$ ipython --no-banner

In [1]: import numpy as np

In [2]: from numpy import linalg as LA

In [3]: np.set_printoptions(precision=2, suppress=True, linewidth=140, sign=" ")

In [4]: def rnd(a):
   ...:     return np.round(a, 2) + 0
   ...: 

In [5]: J = np.loadtxt("out9.csv", delimiter=",")

In [6]: J
Out[6]: 
array([[ 1.,  0., -1.,  3.],
       [ 3.,  1.,  0., -1.],
       [-1.,  3.,  1.,  0.],
       [ 0., -1.,  3.,  1.]])

In [7]: rnd(np.sort(np.abs(np.fft.fft(J[0])))), rnd(np.sort(LA.svd(J, compute_uv=False)))
Out[7]: (array([ 3.  ,  3.  ,  3.61,  3.61]), array([ 3.  ,  3.  ,  3.61,  3.61]))

In [8]: np.fft.fft(J[0])
Out[8]: array([ 3.+0.j,  2.+3.j, -3.+0.j,  2.-3.j])

In [9]: J @ (-1.0) ** np.arange(4)
Out[9]: array([-3.,  3., -3.,  3.])

In [10]: (J @ J)[0]
Out[10]: array([ 2., -6.,  7.,  6.])

In [11]: np.allclose(J @ J.T, J.T @ J)
Out[11]: True

In [12]: P = np.triu(np.array([[7, 6, 5, 9], [3, 5, 6, 0], [3, 8, 8, 5], [2, 7, 2, 1]]), 1) + np.eye(4)

In [13]: B = P @ J @ LA.inv(P)

In [14]: LA.matrix_rank(B)
Out[14]: np.int64(4)

In [15]: rnd(LA.det(B))
Out[15]: np.float64(-117.0)

In [16]: rnd(LA.matrix_power(J, 3))
Out[16]: 
array([[-23.,   9.,  23.,  18.],
       [ 18., -23.,   9.,  23.],
       [ 23.,  18., -23.,   9.],
       [  9.,  23.,  18., -23.]])

In [17]: np.allclose(J @ J.T, J.T @ J)
Out[17]: True

In [18]: rnd(LA.det(J))
Out[18]: np.float64(-117.0)

In [19]: (J + J.T) / 2
Out[19]: 
array([[ 1. ,  1.5, -1. ,  1.5],
       [ 1.5,  1. ,  1.5, -1. ],
       [-1. ,  1.5,  1. ,  1.5],
       [ 1.5, -1. ,  1.5,  1. ]])

In [20]: B = LA.inv(J)

In [21]: rnd(LA.cond(J))
Out[21]: np.float64(1.2)

In [22]: rnd(LA.slogdet(J)[0])
Out[22]: np.float64(-1.0)

In [23]: rnd(LA.det(J) * B)
Out[23]: 
array([[ -9., -33.,   9.,  -6.],
       [ -6.,  -9., -33.,   9.],
       [  9.,  -6.,  -9., -33.],
       [-33.,   9.,  -6.,  -9.]])

In [24]: np.allclose(B, J.T)
Out[24]: False

In [25]: r0 = np.array([0, 1, 1])

In [26]: np.cross(J[3, :3], J[1, :3])
Out[26]: array([-3.,  9.,  3.])

In [27]: np.convolve(J[3], r0)
Out[27]: array([ 0.,  0., -1.,  2.,  4.,  1.])

In [28]: np.correlate(J[3], J[1], "full")
Out[28]: array([ 0.,  1., -3., -2.,  0., 10.,  3.])

In [29]: np.array([np.convolve(row, r0, "same") for row in J])
Out[29]: 
array([[ 1.,  1., -1.,  2.],
       [ 3.,  4.,  1., -1.],
       [-1.,  2.,  4.,  1.],
       [ 0., -1.,  2.,  4.]])

In [30]: M = np.loadtxt("a.csv", delimiter=",")

In [31]: M
Out[31]: 
array([[  9.64,  50.96,  89.76],
       [  7.92,  50.59,  91.51],
       [  9.52,  49.77,  89.56],
       [  9.92,  49.73,  89.4 ],
       [  8.74,  51.69,  89.71],
       [ 10.53,  50.91,  89.82],
       [  9.26,  48.41,  89.14],
       [ 10.09,  51.23,  88.71],
       [  8.37,  51.06,  90.69],
       [  9.91,  47.63,  91.09],
       [ 11.06,  49.33,  91.5 ],
       [  9.58,  49.11,  91.33],
       [  9.92,  50.06,  88.04],
       [ 11.45,  49.76,  89.61],
       [ 10.84,  48.21,  91.43],
       [ 10.2 ,  49.76,  90.65],
       [  9.5 ,  49.23,  89.52],
       [  9.03,  50.15,  89.75],
       [ 10.86,  50.87,  88.53],
       [ 10.07,  50.11,  91.  ],
       [  9.7 ,  50.37,  91.84],
       [  9.1 ,  49.38,  90.46],
       [  9.29,  51.  ,  90.19],
       [  9.26,  50.89,  90.38],
       [  8.59,  49.38,  91.08],
       [ 10.04,  50.06,  90.15],
       [  6.64,  50.01,  90.32]])

In [32]: th = np.radians(36)

In [33]: r_ = np.eye(3)

In [34]: r_[1, 1] = r_[2, 2] = np.cos(th)

In [35]: r_[1, 2], r_[2, 1] = -np.sin(th), np.sin(th)

In [36]: rnd(r_)
Out[36]: 
array([[ 1.  ,  0.  ,  0.  ],
       [ 0.  ,  0.81, -0.59],
       [ 0.  ,  0.59,  0.81]])

In [37]: B = M @ r_.T

In [38]: rnd(LA.det(r_)), rnd(np.trace(r_))
Out[38]: (np.float64(1.0), np.float64(2.62))

In [39]: rnd(np.abs(B - M).max(axis=0))
Out[39]: array([  0.  ,  63.6 ,  13.25])

In [40]: np.allclose(M @ M.T, B @ B.T)
Out[40]: True

In [41]: E = np.load("layer13.npy")

In [42]: E
Out[42]: 
array([[ 0.8, -0.5,  0.9],
       [ 0.4,  0.2,  0.6]])

In [43]: rng = np.random.default_rng(1348)

In [44]: B = E + rng.integers(-2, 3, (2, 1)) @ rng.integers(-2, 3, (1, 3))

In [45]: B
Out[45]: 
array([[-1.2, -1.5,  0.9],
       [-3.6, -1.8,  0.6]])

In [46]: B - E
Out[46]: 
array([[-2., -1.,  0.],
       [-4., -2.,  0.]])

In [47]: x = np.array([1, 0, 5])

In [48]: rnd(B @ (2 * x))
Out[48]: array([ 6.6, -1.2])

In [49]: rnd((B * x).sum(axis=1))
Out[49]: array([ 3.3, -0.6])

In [50]: np.sign((B @ x).round(6))
Out[50]: array([ 1., -1.])

In [51]: (B @ x).argmax()
Out[51]: np.int64(0)

In [52]: rnd(B @ x)
Out[52]: array([ 3.3, -0.6])
